$ python -q
>>> import numpy as np
>>> from numpy import linalg as LA
>>> np.set_printoptions(suppress=True, linewidth=200)
>>> def rnd(a):
...     return np.round(a, 3) + 0
... 
>>> J = np.abs(np.array([[2, 2, -2], [2, 3, 2], [1, 3, 0]])) + np.eye(3)
>>> J = J / J.sum(axis=1, keepdims=True)
>>> rnd(J)
array([[0.429, 0.286, 0.286],
       [0.25 , 0.5  , 0.25 ],
       [0.2  , 0.6  , 0.2  ]])
>>> rnd(J @ np.ones(3))
array([1., 1., 1.])
>>> rnd(J.sum(axis=1))
array([1., 1., 1.])
>>> pr = np.eye(3)[0]
>>> for _ in range(3):
...     pr = pr @ J
...     print(pr.round(3))
... 
[0.429 0.286 0.286]
[0.312 0.437 0.251]
[0.293 0.458 0.249]
>>> Q, vecs = LA.qr(J[:, :2])[0], LA.qr(J[:, 2:])[0]
>>> s = LA.svd(Q.T @ vecs, compute_uv=False)
>>> rnd(s)
array([0.998])
>>> rnd(LA.norm(Q @ Q.T - vecs @ vecs.T, 2))
np.float64(1.0)
>>> rnd(np.degrees(np.arccos(s.clip(0, 1))))
array([3.805])
>>> LA.cond(J) > 100
np.False_
>>> x = np.array([-4, 5, -3])
>>> print(rnd(J @ x))
[-1.143  0.75   1.6  ]
>>> np.sign((J @ x).round(6))
array([-1.,  1.,  1.])
>>> rnd(J @ np.eye(3)[1])
array([0.286, 0.5  , 0.6  ])
>>> LA.norm(J @ x) <= LA.norm(J, 2) * LA.norm(x) + 1e-9
np.True_
>>> print(rnd(np.einsum("ij,ji->", J, J)))
1.031
>>> rnd(np.einsum("ii->", J))
np.float64(1.129)
>>> rnd(LA.det(J[::-1]))
np.float64(0.007)
>>> print(rnd(np.poly(J)))
[ 1.    -1.129  0.121  0.007]
>>> rnd(LA.det(J.T))
np.float64(-0.007)
>>> rnd(LA.det(2 * J)), rnd(LA.det(J))
(np.float64(-0.057), np.float64(-0.007))
>>> A = np.array([[2, 0, 0, 0, 0],
...     [1, 1, 0, 0, 0],
...     [1, 0, 0, 0, 0],
...     [2, 2, 0, 0, 0],
...     [1, 1, 2, 3, 0]])
>>> rnd(A @ LA.pinv(A) @ A)
array([[2., 0., 0., 0., 0.],
       [1., 1., 0., 0., 0.],
       [1., 0., 0., 0., 0.],
       [2., 2., 0., 0., 0.],
       [1., 1., 2., 3., 0.]])
>>> np.abs(np.diag(LA.qr(A)[1])) > 1e-9
array([ True,  True,  True, False, False])
>>> np.allclose(A[:-1].T @ LA.lstsq(A[:-1].T, A[-1])[0], A[-1])
False
>>> proj = np.triu(np.array([[0, 1, -3, 2, 2],
...     [-2, 3, -2, 0, 0],
...     [-1, -3, 1, 1, -1],
...     [-3, 0, -2, -1, -3],
...     [-1, 2, 2, 1, -3]]), 1) + np.eye(5)
>>> B = proj @ A @ LA.inv(proj)
>>> rnd(np.poly(B))
array([ 1., -3.,  2.,  0.,  0.,  0.])
>>> print(LA.matrix_rank(B))
3
>>> rnd(LA.det(B))
np.float64(0.0)
>>> proj @ A - A @ proj
array([[  4.,   5.,  10.,   2.,  -4.],
       [ -2.,  -1.,   5.,  -2.,  -2.],
       [  1.,   0.,   1.,  -5.,  -2.],
       [ -3.,  -5.,   4., -13.,  -4.],
       [  0.,  -1.,   5.,  -4.,   9.]])
>>> rnd(LA.norm(A, 2) / LA.norm(A))
np.float64(0.798)
>>> LA.matrix_rank(A, rtol=0.1)
np.int64(3)
>>> U, s, vt = LA.svd(A)
>>> vecs = vt[:(s > 1e-8).sum()]
>>> rng = np.random.default_rng(4382)
>>> x = A[1] + 3 * A[3] + rng.integers(2) * np.eye(5)[0]
>>> print(x)
[7. 7. 0. 0. 0.]
>>> rnd(LA.norm(x - vecs.T @ vecs @ x))
np.float64(0.0)
>>> rnd(np.diag(vecs.T @ vecs))
array([1.   , 1.   , 0.308, 0.692, 0.   ])
>>> np.allclose(vecs.T @ vecs @ x, x)
True
>>> rnd(vecs.T @ vecs)
array([[1.   , 0.   , 0.   , 0.   , 0.   ],
       [0.   , 1.   , 0.   , 0.   , 0.   ],
       [0.   , 0.   , 0.308, 0.462, 0.   ],
       [0.   , 0.   , 0.462, 0.692, 0.   ],
       [0.   , 0.   , 0.   , 0.   , 0.   ]])
>>> u, v = A[3], A[1]
>>> u @ u
np.int64(8)
>>> pr = (u @ v) / (u @ u) * u
>>> LA.matrix_rank(np.outer(u, v))
np.int64(1)
>>> np.outer(u, v)
array([[2, 2, 0, 0, 0],
       [2, 2, 0, 0, 0],
       [0, 0, 0, 0, 0],
       [0, 0, 0, 0, 0],
       [0, 0, 0, 0, 0]])
>>> print(v - pr)
[0. 0. 0. 0. 0.]
>>> rnd(LA.norm(u + v) ** 2 + LA.norm(u - v) ** 2)
np.float64(20.0)
>>> K = np.loadtxt("block16.csv", delimiter=",")
>>> K
array([[  3.591, -10.802,  10.234,   2.513],
       [  2.31 ,  -4.757,  -2.953,   9.233],
       [ -2.873,   6.739,  -5.199,  11.14 ],
       [ 12.672,  -6.249,  -3.61 ,   3.621],
       [  6.03 ,   5.09 ,  -2.926,  -9.309],
       [ -6.934,  -9.304,  -9.891,  -3.993]])
>>> proj = K @ LA.solve(K.T @ K, K.T)
>>> rnd((np.eye(6) - proj) @ K)
array([[0., 0., 0., 0.],
       [0., 0., 0., 0.],
       [0., 0., 0., 0.],
       [0., 0., 0., 0.],
       [0., 0., 0., 0.],
       [0., 0., 0., 0.]])
>>> rnd(proj @ K[:, 2])
array([10.234, -2.953, -5.199, -3.61 , -2.926, -9.891])
>>> rnd(LA.eigvalsh(proj))
array([0., 0., 1., 1., 1., 1.])
>>> np.trace(proj)
np.float64(4.0)
>>> print(LA.matrix_rank(np.eye(6) - proj))
2
>>> Q, R = LA.qr(K)
>>> Q.shape, R.shape
((6, 4), (4, 4))
>>> rnd(np.abs(np.diag(R)))
array([16.477, 18.051, 15.786, 18.11 ])
>>> rnd(abs(R[0, 0])), rnd(LA.norm(K[:, 0]))
(np.float64(16.477), np.float64(16.477))
>>> np.allclose(R.T @ R, K.T @ K)
True
>>> print(np.trace(Q @ Q.T))
4.0
>>> rnd(R)
array([[-16.477,   3.224,  -3.038,  -0.958],
       [  0.   ,  18.051,  -1.222,  -1.427],
       [  0.   ,   0.   ,  15.786,  -0.662],
       [  0.   ,   0.   ,   0.   ,  18.11 ]])
>>> C2 = K.T @ K
>>> (K @ K.T).shape
(6, 6)
>>> rnd(np.trace(C2)), rnd((K ** 2).sum())
(np.float64(1199.041), np.float64(1199.041))
>>> rnd(C2)
array([[271.506, -53.12 ,  50.06 ,  15.787],
       [-53.12 , 336.249, -31.845, -28.854],
       [ 50.06 , -31.845, 259.91 ,  -5.803],
       [ 15.787, -28.854,  -5.803, 331.376]])
>>> rnd(np.diag(C2))
array([271.506, 336.249, 259.91 , 331.376])
>>> print(np.allclose(C2, C2.T))
True
>>> rnd(LA.svd(K, compute_uv=False) ** 2)
array([400.018, 323.996, 262.451, 212.577])
>>> B = K + rng.integers(-2, 3, (6, 1)) @ rng.integers(-2, 3, (1, 4))
>>> rnd(B)
array([[  7.591, -12.802,  12.234,  -1.487],
       [  4.31 ,  -5.757,  -1.953,   7.233],
       [  1.127,   4.739,  -3.199,   7.14 ],
       [ 12.672,  -6.249,  -3.61 ,   3.621],
       [  4.03 ,   6.09 ,  -3.926,  -7.309],
       [ -4.934, -10.304,  -8.891,  -5.993]])
>>> LA.matrix_rank(B - K, tol=1e-8)
np.int64(1)
>>> np.abs(B - K).sum(axis=1)
array([12.,  6., 12.,  0.,  6.,  6.])
>>> print(rnd(LA.svd(B - K, compute_uv=False)))
[10.488  0.     0.     0.   ]
>>> ang = rng.uniform(0, 2 * np.pi, 23)
>>> Q, _ = LA.qr(np.array([[0.4, 0.1], [1.5, -1.0], [0.0, -0.9], [-2.7, -0.8], [0.1, 1.9]]))
>>> E = 5 * np.c_[np.cos(ang), np.sin(ang)] @ Q.T
>>> rnd(E)
array([[-0.655, -1.88 ,  0.376,  4.472, -0.948],
       [-0.163, -3.141, -1.655,  0.873,  3.407],
       [ 0.533, -0.054, -1.343, -3.783,  2.932],
       [-0.532,  0.061,  1.346,  3.779, -2.937],
       [ 0.121,  3.059,  1.704, -0.583, -3.519],
       [ 0.645,  2.348, -0.046, -4.359,  0.257],
       [-0.636, -2.499, -0.075,  4.283, -0.003],
       [ 0.643,  2.377, -0.023, -4.346,  0.21 ],
       [-0.596, -2.867, -0.412,  3.969,  0.71 ],
       [ 0.272,  3.294,  1.489, -1.629, -3.034],
       [ 0.024, -2.682, -1.815, -0.416,  3.787],
       [ 0.451,  3.306,  1.057, -2.895, -2.09 ],
       [-0.489, -3.251, -0.929,  3.168,  1.813],
       [-0.407,  0.979,  1.639,  2.972, -3.515],
       [ 0.063,  2.923,  1.76 , -0.178, -3.65 ],
       [-0.154, -3.123, -1.667,  0.806,  3.434],
       [-0.061,  2.565,  1.829,  0.665, -3.825],
       [-0.638, -1.237,  0.757,  4.413, -1.737],
       [-0.645, -1.394,  0.671,  4.446, -1.558],
       [-0.412, -3.336, -1.173,  2.618,  2.34 ],
       [-0.585, -2.932, -0.482,  3.885,  0.858],
       [-0.479,  0.488,  1.495,  3.44 , -3.234],
       [ 0.636,  2.505,  0.08 , -4.279, -0.007]])
>>> [round(float(x), 3) for x in LA.svd(E, compute_uv=False)[:3]]
[18.341, 15.446, 0.0]
>>> LA.matrix_rank(E, rtol=0.1)
np.int64(2)
